% ipython --no-banner

In [1]: import numpy as np

In [2]: np.set_printoptions(precision=2, suppress=True, linewidth=140)

In [3]: M = np.load("run18.npy")

In [4]: print(M)
[[3 4]
 [5 6]
 [7 8]]

In [5]: print(M.ravel(order="F"))
[3 5 7 4 6 8]

In [6]: print(M.reshape(2, -1))
[[3 4 5]
 [6 7 8]]

In [7]: print(M.reshape(-1, 2))
[[3 4]
 [5 6]
 [7 8]]

In [8]: T = M.reshape(3, 2, -1)

In [9]: print(T.transpose(1, 0, 2))
[[[3]
  [5]
  [7]]

 [[4]
  [6]
  [8]]]

In [10]: print(np.einsum("ihd,jhd->hij", T, T).shape)
(2, 3, 3)

In [11]: print(np.einsum("ihd,ihd->ih", T, T))
[[ 9 16]
 [25 36]
 [49 64]]

In [12]: print(T.sum(axis=1))
[[ 7]
 [11]
 [15]]

In [13]: print(T.shape)
(3, 2, 1)

In [14]: print(np.abs(np.linalg.svd(M)[2][-1]))
[0.76 0.65]

In [15]: print(np.argsort(-np.linalg.norm(M, axis=0).round(6), kind="stable")[:3])
[1 0]

In [16]: print(np.round(np.linalg.norm(M, 2) / np.linalg.norm(M), 2))
1.0

In [17]: print(np.linalg.matrix_rank(M, rtol=0.1))
1

In [18]: print(np.linalg.matrix_rank(M))
2

In [19]: print(round(float(np.linalg.norm(M)), 2))
14.11

In [20]: print(np.count_nonzero(M))
6

In [21]: print(np.abs(M).max())
8

In [22]: print(np.diff(M, axis=0))
[[2 2]
 [2 2]]

In [23]: print(np.linalg.svd(M, compute_uv=False))
[14.1   0.35]

In [24]: P = M @ np.linalg.solve(M.T @ M, M.T)

In [25]: print(round(float(np.trace(P)), 2))
2.0

In [26]: print(P @ M[:, 1])
[4. 6. 8.]

In [27]: print(np.round((np.eye(3) - P) @ M, 2) + 0)
[[0. 0.]
 [0. 0.]
 [0. 0.]]

In [28]: left, sv, vt = np.linalg.svd(M)

In [29]: print(np.argmax(sv[:-1] / (sv[1:] + 1e-6)) + 1)
1

In [30]: print(sv)
[14.1   0.35]

In [31]: B = left[:, :1] @ np.diag(sv[:1]) @ vt[:1]

In [32]: print(np.linalg.matrix_rank(M, rtol=0.05))
1

In [33]: rng = np.random.default_rng(501)

In [34]: lab = rng.integers(0, 2, 6)

In [35]: m1 = np.array([[7, 9, 2, 2, 8, 7],
    ...:     [-5, -4, -5, -5, 7, -7],
    ...:     [3, -7, 8, 4, 2, 2],
    ...:     [-3, 1, 0, -7, 0, -2],
    ...:     [-2, 4, 3, 8, 0, 4],
    ...:     [-6, -5, -6, -3, 7, -9]]) * (lab[:, None] == lab)

In [36]: print(m1)
[[ 7  9  0  2  0  0]
 [-5 -4  0 -5  0  0]
 [ 0  0  8  0  2  2]
 [-3  1  0 -7  0  0]
 [ 0  0  3  0  0  4]
 [ 0  0 -6  0  7 -9]]

In [37]: print(np.trace(m1))
-5

In [38]: print(np.allclose(m1 @ m1.T, m1.T @ m1))
False

In [39]: print((m1 + m1.T) / 2)
[[ 7.   2.   0.  -0.5  0.   0. ]
 [ 2.  -4.   0.  -2.   0.   0. ]
 [ 0.   0.   8.   0.   2.5 -2. ]
 [-0.5 -2.   0.  -7.   0.   0. ]
 [ 0.   0.   2.5  0.   0.   5.5]
 [ 0.   0.  -2.   0.   5.5 -9. ]]

In [40]: print(np.sort(np.abs(np.linalg.eigvals(m1))))
[ 1.25  2.    3.68  3.68  8.   11.  ]

In [41]: print(m1 @ m1)
[[ -2  29   0 -45   0   0]
 [  0 -34   0  45   0   0]
 [  0   0  58   0  30   6]
 [ -5 -38   0  38   0   0]
 [  0   0   0   0  34 -30]
 [  0   0  27   0 -75  97]]

In [42]: r0 = np.array([-1, -1, -2, 1, -1, -2])

In [43]: B = m1 + np.outer(r0, np.eye(6)[5])

In [44]: print(round(np.linalg.det(B) / np.linalg.det(m1), 2), round(float(1 + np.linalg.solve(m1, r0)[5]), 2))
0.78 0.78

In [45]: print(np.count_nonzero(m1))
17

In [46]: print(np.linalg.svd(m1, compute_uv=False))
[14.5  14.27  7.45  7.07  1.72  0.16]

In [47]: print(np.diff(m1, axis=0))
[[-12 -13   0  -7   0   0]
 [  5   4   8   5   2   2]
 [ -3   1  -8  -7  -2  -2]
 [  3  -1   3   7   0   4]
 [  0   0  -9   0   7 -13]]

In [48]: print(m1.sum(axis=0))
[ -1   6   5 -10   9  -3]

In [49]: print(np.abs(m1).max())
9

In [50]: print(m1.mean(axis=0))
[-0.17  1.    0.83 -1.67  1.5  -0.5 ]
